$ python -q
>>> import numpy as np
>>> np.set_printoptions(precision=3, suppress=True, linewidth=140)
>>> m1 = np.array([[-1, -4, 0, 0], [9, -1, 0, 0], [0, 0, -7, 0], [0, 0, 0, 5]])
>>> print(m1)
[[-1 -4  0  0]
 [ 9 -1  0  0]
 [ 0  0 -7  0]
 [ 0  0  0  5]]
>>> print((m1 != 0).astype(int))
[[1 1 0 0]
 [1 1 0 0]
 [0 0 1 0]
 [0 0 0 1]]
>>> rng = np.random.default_rng(856)
>>> labels = rng.permutation(4)
>>> print(labels)
[1 3 0 2]
>>> other = m1[labels][:, labels]
>>> print(np.sort(np.abs(np.linalg.eigvals(other))))
[5.    6.083 6.083 7.   ]
>>> print(np.allclose(other, m1))
False
>>> r0, r1 = m1[2], m1[0]
>>> print(r0 @ r0)
49
>>> print(r0 @ r1)
0
>>> p = (r0 @ r1) / (r0 @ r0) * r0
>>> print(p)
[ 0.  0. -0.  0.]
>>> print(r1 - p)
[-1. -4.  0.  0.]
>>> r0 = np.array([5, 3, -3, 0, 3, -3])
>>> feats = np.array([np.roll(r0, i) for i in range(6)])
>>> print(feats)
[[ 5  3 -3  0  3 -3]
 [-3  5  3 -3  0  3]
 [ 3 -3  5  3 -3  0]
 [ 0  3 -3  5  3 -3]
 [-3  0  3 -3  5  3]
 [ 3 -3  0  3 -3  5]]
>>> print(np.allclose(feats @ feats.T, feats.T @ feats))
True
>>> print(np.trace(feats))
30
>>> print(feats @ feats)
[[-11  48 -12 -36  48 -12]
 [-12 -11  48 -12 -36  48]
 [ 48 -12 -11  48 -12 -36]
 [-36  48 -12 -11  48 -12]
 [-12 -36  48 -12 -11  48]
 [ 48 -12 -36  48 -12 -11]]
>>> print((feats + feats.T) / 2)
[[5. 0. 0. 0. 0. 0.]
 [0. 5. 0. 0. 0. 0.]
 [0. 0. 5. 0. 0. 0.]
 [0. 0. 0. 5. 0. 0.]
 [0. 0. 0. 0. 5. 0.]
 [0. 0. 0. 0. 0. 5.]]
>>> feats.inv()
Traceback (most recent call last):
  File "<python-input-24>", line 1, in <module>
    feats.inv()
    ^^^^^^^^^
AttributeError: 'numpy.ndarray' object has no attribute 'inv'
>>> print(np.allclose(feats, feats.T))
False
>>> print(np.round(np.linalg.det(feats), 3))
83125.0
>>> assert feats == feats.T
Traceback (most recent call last):
  File "<python-input-27>", line 1, in <module>
    assert feats == feats.T
           ^^^^^^^^^^^^^^^^
ValueError: The truth value of an array with more than one element is ambiguous. Use a.any() or a.all()
